>>> import numpy as np
>>> from numpy import linalg as LA
>>> np.set_printoptions(suppress=True, linewidth=100)
>>> tidy = lambda a: np.round(a, 3) + 0
>>> m1 = np.load("x.npy")
>>> tidy(m1)
array([[ 0.276, -0.654,  0.943, -0.37 , -0.179,  0.771, -0.473],
       [-0.654,  1.165,  0.578,  0.048, -0.414,  0.492, -0.808],
       [ 0.943,  0.578,  1.234,  0.032,  0.402, -0.157,  0.078],
       [-0.37 ,  0.048,  0.032,  1.791,  0.113,  0.371, -0.103],
       [-0.179, -0.414,  0.402,  0.113,  1.159,  0.294,  0.327],
       [ 0.771,  0.492, -0.157,  0.371,  0.294,  0.436,  0.946],
       [-0.473, -0.808,  0.078, -0.103,  0.327,  0.946, -0.062]])
>>> Uu, sig, vt = LA.svd(m1)
>>> tidy(sig)
array([2., 2., 2., 2., 1., 1., 0.])
>>> Y = Uu[:, :6] @ np.diag(sig[:6]) @ vt[:6]
>>> tidy(Y)
array([[ 0.276, -0.654,  0.943, -0.37 , -0.179,  0.771, -0.473],
       [-0.654,  1.165,  0.578,  0.048, -0.414,  0.492, -0.808],
       [ 0.943,  0.578,  1.234,  0.032,  0.402, -0.157,  0.078],
       [-0.37 ,  0.048,  0.032,  1.791,  0.113,  0.371, -0.103],
       [-0.179, -0.414,  0.402,  0.113,  1.159,  0.294,  0.327],
       [ 0.771,  0.492, -0.157,  0.371,  0.294,  0.436,  0.946],
       [-0.473, -0.808,  0.078, -0.103,  0.327,  0.946, -0.062]])
>>> tidy(LA.norm(m1 - Y, 2)), tidy(sig[6])
(np.float64(0.0), np.float64(0.0))
>>> LA.matrix_rank(m1, rtol=0.05)
np.int64(6)
>>> LA.matrix_rank(Y)
np.int64(6)
>>> w, V = LA.eigh(Y)
>>> vec = np.array([3, 1, 5, 1, 4, 2, 0])
>>> tidy(vec @ Y @ vec / (vec @ vec)), tidy(w[0]), tidy(w[-1])
(np.float64(1.939), np.float64(-2.0), np.float64(2.0))
>>> tidy(vec @ Y @ vec)
np.float64(108.564)
>>> tidy(LA.eigvalsh(Y[1:, 1:]))
array([-1.257,  0.368,  1.   ,  1.613,  2.   ,  2.   ])
>>> r0, r1 = m1[6], m1[4]
>>> tidy(r0 @ r0)
np.float64(1.899)
>>> p = (r0 @ r1) / (r0 @ r0) * r0
>>> tidy((r1 - p) @ r0)
np.float64(0.0)
>>> LA.matrix_rank(np.outer(r0, r1))
np.int64(1)
>>> tidy(LA.norm(r0 + r1) ** 2 + LA.norm(r0 - r1) ** 2)
np.float64(7.629)
>>> tidy(r1 - p)
array([ 0.089,  0.044,  0.358,  0.171,  0.974, -0.242,  0.362])
>>> A = np.array([[3, 3, 3, 3, 3, 3],
...     [4, 4, 4, 4, 4, 4],
...     [8, 6, 8, 6, 8, 6],
...     [3, 3, 3, 3, 3, 3],
...     [4, 4, 4, 4, 4, 4],
...     [8, 6, 8, 6, 8, 6]])
>>> vec = np.array([-1, -3, -1, 0, 2, 1])
>>> A @ vec
array([ -6,  -8, -12,  -6,  -8, -12])
>>> A @ (2 * vec)
array([-12, -16, -24, -12, -16, -24])
>>> rng = np.random.default_rng(777)
>>> Y = A + rng.integers(-2, 3, (6, 2)) @ rng.integers(-2, 3, (2, 6))
>>> Y
array([[-1,  3,  5,  1,  4,  3],
       [ 7,  4,  2,  6,  3,  5],
       [ 8,  6, 10,  4,  9,  2],
       [-1,  3,  7, -1,  5, -1],
       [ 9,  4,  0,  8,  2,  7],
       [11,  6,  6,  8,  7,  7]])
>>> tidy(LA.svd(Y - A, compute_uv=False))
array([14.385,  4.366,  0.   ,  0.   ,  0.   ,  0.   ])
>>> LA.matrix_rank(Y - A, tol=1e-8)
np.int64(2)
>>> np.abs(Y - A).sum(axis=1)
array([ 9,  9,  9, 18, 18,  9])
>>> E = np.loadtxt("out9.csv", delimiter=",")
>>> E
array([[-3.,  0.,  0.,  0.],
       [ 0., -3.,  0.,  0.],
       [ 0.,  0.,  0.,  0.],
       [ 0.,  0.,  0., -8.]])
>>> tidy(LA.eigvals(E).sum().real)
np.float64(-14.0)
>>> tidy(LA.eigvals(E))
array([-3., -3.,  0., -8.])
>>> np.poly(E)
array([ 1., 14., 57., 72.,  0.])
>>> tidy(LA.det(E.T))
np.float64(0.0)
>>> np.einsum("ii->", E)
np.float64(-14.0)
>>> W = np.array([[5, 2, 7, 5, 6],
...     [8, 3, 6, 5, 9],
...     [1, 8, 8, 0, 5],
...     [5, 7, 8, 6, 6],
...     [2, 5, 3, 6, 0],
...     [3, 5, 8, 2, 9]])
>>> coef = np.array([-8, 7, -3, 5, -3])
>>> hid = np.maximum(A @ W + coef, 0)
>>> (hid > 0).astype(int)
array([[1, 1, 1, 1, 1],
       [1, 1, 1, 1, 1],
       [1, 1, 1, 1, 1],
       [1, 1, 1, 1, 1],
       [1, 1, 1, 1, 1],
       [1, 1, 1, 1, 1]])
>>> hid
array([[ 64,  97, 117,  77, 102],
       [ 88, 127, 157, 101, 137],
       [152, 217, 273, 171, 229],
       [ 64,  97, 117,  77, 102],
       [ 88, 127, 157, 101, 137],
       [152, 217, 273, 171, 229]])
>>> LA.matrix_rank(hid)
np.int64(3)
>>> W2 = np.array([[2, -3], [-2, 3], [-1, -3], [1, -2], [2, 1]])
>>> W @ W2
array([[ 16, -34],
       [ 27, -34],
       [-12,   2],
       [  6, -24],
       [ -3, -12],
       [  8, -13]])
>>> hid @ W2
array([[  98, -304],
       [ 140, -419],
       [ 226, -737],
       [  98, -304],
       [ 140, -419],
       [ 226, -737]])
>>> (hid @ W2).round(6).argmax(axis=1)
array([0, 0, 0, 0, 0, 0])
>>> Uu, sig, vt = LA.svd(hid)
>>> tidy(sig)
array([833.538,   7.165,   2.934,   0.   ,   0.   ])
>>> Y = Uu[:, :3] @ np.diag(sig[:3]) @ vt[:3]
>>> tidy(LA.norm(hid - Y) / LA.norm(hid))
np.float64(0.0)
>>> LA.matrix_rank(hid, rtol=0.05)
np.int64(1)
>>> def softmax(z):
...     e = np.exp(z - z.max(axis=-1, keepdims=True))
...     return e / e.sum(axis=-1, keepdims=True)
... 
>>> softmax(E).sum(axis=1)
array([1., 1., 1., 1.])
>>> softmax(E[2])
array([0.25, 0.25, 0.25, 0.25])
>>> scores = E @ E.T / np.sqrt(4)
>>> tidy(softmax(scores))
array([[0.968, 0.011, 0.011, 0.011],
       [0.011, 0.968, 0.011, 0.011],
       [0.25 , 0.25 , 0.25 , 0.25 ],
       [0.   , 0.   , 0.   , 1.   ]])
>>> Y = np.array([[3, -1], [4, -5]])
>>> M = np.tile(Y, (2, 2))
>>> M
array([[ 3, -1,  3, -1],
       [ 4, -5,  4, -5],
       [ 3, -1,  3, -1],
       [ 4, -5,  4, -5]])
>>> ang = np.radians(72)
>>> R = np.eye(4)
>>> R[2, 2] = R[1, 1] = np.cos(ang)
>>> R[2, 1], R[1, 2] = -np.sin(ang), np.sin(ang)
>>> tidy(R)
array([[ 1.   ,  0.   ,  0.   ,  0.   ],
       [ 0.   ,  0.309,  0.951,  0.   ],
       [ 0.   , -0.951,  0.309,  0.   ],
       [ 0.   ,  0.   ,  0.   ,  1.   ]])
>>> Y = M @ R.T
>>> tidy(np.abs(Y - M).max(axis=0))
array([0.   , 7.259, 1.991, 0.   ])
>>> np.allclose(LA.norm(M, axis=1), LA.norm(Y, axis=1))
True
>>> tidy(LA.det(R)), tidy(np.trace(R))
(np.float64(1.0), np.float64(2.618))
>>> tidy(LA.svd(M, compute_uv=False)), tidy(LA.svd(Y, compute_uv=False))
(array([13.929,  3.159,  0.   ,  0.   ]), array([13.929,  3.159,  0.   ,  0.   ]))
>>> np.allclose(M @ M.T, Y @ Y.T)
True
>>> M.reshape(2, -1)
array([[ 3, -1,  3, -1,  4, -5,  4, -5],
       [ 3, -1,  3, -1,  4, -5,  4, -5]])
>>> t3 = M.reshape(4, 2, -1)
>>> np.swapaxes(t3, 1, 2)[2]
array([[ 3,  3],
       [-1, -1]])
>>> np.einsum("ihd,jhd->hij", t3, t3).shape
(2, 4, 4)
>>> t3.transpose(1, 0, 2)
array([[[ 3, -1],
        [ 4, -5],
        [ 3, -1],
        [ 4, -5]],

       [[ 3, -1],
        [ 4, -5],
        [ 3, -1],
        [ 4, -5]]])
>>> np.einsum("ihd,ihd->ih", t3, t3)
array([[10, 10],
       [41, 41],
       [10, 10],
       [41, 41]])
>>> t3[:, 0]
array([[ 3, -1],
       [ 4, -5],
       [ 3, -1],
       [ 4, -5]])
>>> Y = M / np.sqrt((M ** 2).mean(axis=1, keepdims=True))
>>> LA.matrix_rank(Y) == LA.matrix_rank(M)
np.True_
>>> tidy(LA.norm(Y, axis=1))
array([2., 2., 2., 2.])
>>> M - M.mean(axis=1, keepdims=True)
array([[ 2. , -2. ,  2. , -2. ],
       [ 4.5, -4.5,  4.5, -4.5],
       [ 2. , -2. ,  2. , -2. ],
       [ 4.5, -4.5,  4.5, -4.5]])
>>> Uu, sig, vt = LA.svd(M)
>>> V = vt[:(sig > 1e-8).sum()]
>>> vec = M[0] + -1 * M[2] + rng.integers(2) * np.eye(4)[3]
>>> vec
array([0., 0., 0., 1.])
>>> tidy(V.T @ V)
array([[0.5, 0. , 0.5, 0. ],
       [0. , 0.5, 0. , 0.5],
       [0.5, 0. , 0.5, 0. ],
       [0. , 0.5, 0. , 0.5]])
>>> np.allclose(V.T @ V @ vec, vec)
False
>>> tidy(np.diag(V.T @ V))
array([0.5, 0.5, 0.5, 0.5])
>>> np.abs(np.diag(LA.qr(M)[1])) > 1e-9
array([ True,  True, False, False])
>>> np.unique(M.round(6), axis=0).shape
(2, 4)
>>> LA.lstsq(M[:-1].T, M[-1])[2]
np.int32(2)
>>> tidy(np.trace(LA.pinv(M) @ M))
np.float64(2.0)
>>> W0 = np.load("dump.npy")
>>> W0
array([[ 3.,  1.,  0., -1.],
       [-4., -1.,  0.,  2.],
       [ 2.,  1.,  1., -1.],
       [-2., -1.,  0.,  2.]])
>>> lab = rng.permutation(4)
>>> lab
array([3, 0, 2, 1])
>>> Y = W0[lab][:, lab]
>>> np.trace(Y)
np.float64(5.0)
>>> tidy(np.sort(np.abs(LA.eigvals(Y))))
array([1., 1., 1., 2.])
>>> np.diag(Y)
array([ 2.,  3.,  1., -1.])
>>> tidy(LA.det(Y)), tidy(LA.det(W0[lab]))
(np.float64(2.0), np.float64(2.0))
>>> np.allclose(Y, W0)
False
>>> vec = np.array([-2, 1, -2, 2])
>>> y = W0 @ vec
>>> y
array([-7., 11., -7.,  7.])
>>> tidy(LA.solve(W0.T, W0[2]))
array([0., 0., 1., 0.])
>>> tidy(LA.solve(W0, W0[:, 2]))
array([0., 0., 1., 0.])
>>> tidy(LA.solve(W0, y))
array([-2.,  1., -2.,  2.])
>>> tidy(LA.det(2 * W0)), tidy(LA.det(W0))
(np.float64(32.0), np.float64(2.0))
>>> np.kron(np.eye(2, dtype=int), W0)
array([[ 3.,  1.,  0., -1.,  0.,  0.,  0., -0.],
       [-4., -1.,  0.,  2., -0., -0.,  0.,  0.],
       [ 2.,  1.,  1., -1.,  0.,  0.,  0., -0.],
       [-2., -1.,  0.,  2., -0., -0.,  0.,  0.],
       [ 0.,  0.,  0., -0.,  3.,  1.,  0., -1.],
       [-0., -0.,  0.,  0., -4., -1.,  0.,  2.],
       [ 0.,  0.,  0., -0.,  2.,  1.,  1., -1.],
       [-0., -0.,  0.,  0., -2., -1.,  0.,  2.]])
>>> tidy(LA.det(W0[::-1]))
np.float64(2.0)
>>> np.einsum("ij,ji->", W0, W0)
np.float64(7.0)
>>> tidy(LA.eigvals(W0))
array([1., 1., 2., 1.])
>>> tidy(LA.det(W0.T))
np.float64(2.0)
>>> tidy(np.poly(W0))
array([ 1., -5.,  9., -7.,  2.])
>>> w, V = LA.eig(W0)
>>> tidy(np.sort(LA.eigvals(LA.inv(W0))))
array([0.5, 1. , 1. , 1. ])
>>> W0 @ V[:, 0] - w[0] * V[:, 0]
array([0., 0., 0., 0.])
>>> tidy(np.sort(LA.eigvals(W0.T)))
array([1., 1., 1., 2.])
>>> tidy(w)
array([1., 1., 2., 1.])
>>> tidy(np.sort(LA.eigvals(W0 @ W0)))
array([1., 1., 1., 4.])
>>> hat = np.triu(np.array([[2, 3, 3, 1], [1, 3, 0, 3], [0, 0, 2, 1], [0, 3, 0, 0]]), 1) + np.eye(4)
>>> Y = hat @ W0 @ LA.inv(hat)
>>> np.trace(Y), np.trace(W0)
(np.float64(5.0), np.float64(5.0))
>>> hat @ W0 - W0 @ hat
array([[ -8., -10.,  -6.,  -1.],
       [ -6.,   9.,  12.,  13.],
       [ -2.,  -7.,  -6.,  -4.],
       [  0.,   6.,   6.,   5.]])
>>> LA.matrix_rank(Y)
np.int64(4)
>>> data = np.loadtxt("block1.csv", delimiter=",")
>>> data
array([[ 0.,  1.,  0.,  0.,  1., -2.,  0.,  2.,  2.],
       [ 0.,  0.,  2.,  0., -2.,  0.,  2., -2., -2.],
       [ 0.,  0.,  0.,  1., -2.,  0., -1., -2.,  0.],
       [ 0.,  0.,  0.,  0.,  0.,  1.,  0.,  0., -2.],
       [ 0.,  0.,  0.,  0.,  0.,  1., -2., -2.,  1.],
       [ 0.,  0.,  0.,  0.,  0.,  0., -2., -1., -1.],
       [ 0.,  0.,  0.,  0.,  0.,  0.,  0.,  2.,  1.],
       [ 0.,  0.,  0.,  0.,  0.,  0.,  0.,  0., -1.],
       [ 0.,  0.,  0.,  0.,  0.,  0.,  0.,  0.,  0.]])
>>> Uu, sig, vt = LA.svd(m1)
>>> V = vt[:(sig > 1e-8).sum()]
>>> vec = m1[5] + 4 * m1[3] + rng.integers(2) * np.eye(7)[0]
>>> tidy(vec)
array([ 0.291,  0.683, -0.031,  7.535,  0.744,  1.919,  0.534])
>>> tidy(np.diag(V.T @ V))
array([0.813, 0.993, 0.807, 1.   , 0.841, 0.98 , 0.566])
>>> LA.matrix_rank(np.vstack([m1, vec]))
np.int64(7)
>>> tidy(LA.norm(vec - V.T @ V @ vec))
np.float64(0.432)
>>> np.allclose(V.T @ V @ vec, vec)
False
>>> Uu, sig, vt = LA.svd(data)
>>> V = vt[:(sig > 1e-8).sum()]
>>> vec = data[0] + 5 * data[8] + rng.integers(2) * np.eye(9)[7]
>>> vec
array([ 0.,  1.,  0.,  0.,  1., -2.,  0.,  3.,  2.])
>>> tidy(np.diag(V.T @ V))
array([0.   , 0.857, 0.857, 0.429, 0.857, 1.   , 1.   , 1.   , 1.   ])
>>> tidy(V.T @ V)
array([[ 0.   ,  0.   ,  0.   ,  0.   ,  0.   ,  0.   ,  0.   ,  0.   ,  0.   ],
       [ 0.   ,  0.857,  0.143,  0.286,  0.143,  0.   ,  0.   ,  0.   ,  0.   ],
       [ 0.   ,  0.143,  0.857, -0.286, -0.143,  0.   ,  0.   ,  0.   ,  0.   ],
       [ 0.   ,  0.286, -0.286,  0.429, -0.286,  0.   ,  0.   ,  0.   ,  0.   ],
       [ 0.   ,  0.143, -0.143, -0.286,  0.857,  0.   ,  0.   ,  0.   ,  0.   ],
       [ 0.   ,  0.   ,  0.   ,  0.   ,  0.   ,  1.   ,  0.   ,  0.   ,  0.   ],
       [ 0.   ,  0.   ,  0.   ,  0.   ,  0.   ,  0.   ,  1.   ,  0.   ,  0.   ],
       [ 0.   ,  0.   ,  0.   ,  0.   ,  0.   ,  0.   ,  0.   ,  1.   ,  0.   ],
       [ 0.   ,  0.   ,  0.   ,  0.   ,  0.   ,  0.   ,  0.   ,  0.   ,  1.   ]])
>>> Uu, sig, vt = LA.svd(data)
>>> np.argmax(sig[:-1] / (sig[1:] + 1e-6)) + 1
np.int64(7)
>>> Y = Uu[:, :7] @ np.diag(sig[:7]) @ vt[:7]
>>> tidy(Y)
array([[ 0.,  1.,  0.,  0.,  1., -2.,  0.,  2.,  2.],
       [ 0.,  0.,  2.,  0., -2.,  0.,  2., -2., -2.],
       [ 0.,  0.,  0.,  1., -2.,  0., -1., -2.,  0.],
       [ 0.,  0.,  0.,  0.,  0.,  1.,  0.,  0., -2.],
       [ 0.,  0.,  0.,  0.,  0.,  1., -2., -2.,  1.],
       [ 0.,  0.,  0.,  0.,  0.,  0., -2., -1., -1.],
       [ 0.,  0.,  0.,  0.,  0.,  0.,  0.,  2.,  1.],
       [ 0.,  0.,  0.,  0.,  0.,  0.,  0.,  0., -1.],
       [ 0.,  0.,  0.,  0.,  0.,  0.,  0.,  0.,  0.]])
>>> LA.matrix_rank(Y)
np.int64(7)
